% ipython --no-banner

In [1]: import numpy as np

In [2]: np.set_printoptions(precision=2, suppress=True, linewidth=120, floatmode="fixed")

In [3]: mat = np.array([[1, 0, 0], [0, 2, 0], [0, 0, 0]])

In [4]: mat
Out[4]: 
array([[1, 0, 0],
       [0, 2, 0],
       [0, 0, 0]])

In [5]: def softmax(z):
   ...:     e = np.exp(z - z.max(axis=-1, keepdims=True))
   ...:     return e / e.sum(axis=-1, keepdims=True)
   ...: 

In [6]: softmax(mat[2])
Out[6]: array([0.33, 0.33, 0.33])

In [7]: softmax(mat).sum(axis=1)
Out[7]: array([1.00, 1.00, 1.00])

In [8]: att = mat @ mat.T / np.sqrt(3)

In [9]: softmax(att)
Out[9]: 
array([[0.47, 0.26, 0.26],
       [0.08, 0.83, 0.08],
       [0.33, 0.33, 0.33]])

In [10]: softmax(att).round(6).argmax(axis=1)
Out[10]: array([0, 1, 0])

In [11]: softmax(att)[2] @ mat
Out[11]: array([0.33, 0.67, 0.00])

In [12]: softmax(att + np.triu(np.full(att.shape, -np.inf), 1))
Out[12]: 
array([[1.00, 0.00, 0.00],
       [0.09, 0.91, 0.00],
       [0.33, 0.33, 0.33]])

In [13]: np.linalg.norm(mat, axis=1)
Out[13]: array([1.00, 2.00, 0.00])

In [14]: round(float(np.linalg.norm(mat, 2)), 2)
Out[14]: 2.0

In [15]: np.round(np.linalg.norm(mat, 1), 2), round(float(np.linalg.norm(mat, np.inf)), 2)
Out[15]: (np.float64(2.0), 2.0)

In [16]: mat.T @ mat
Out[16]: 
array([[1, 0, 0],
       [0, 4, 0],
       [0, 0, 0]])

In [17]: np.linalg.norm(mat, axis=0)
Out[17]: array([1.00, 2.00, 0.00])

In [18]: mat @ mat.T
Out[18]: 
array([[1, 0, 0],
       [0, 4, 0],
       [0, 0, 0]])

In [19]: mat[:, 1] @ mat[:, 0]
Out[19]: np.int64(0)

In [20]: np.linalg.svd(mat, compute_uv=False)
Out[20]: array([2.00, 1.00, 0.00])
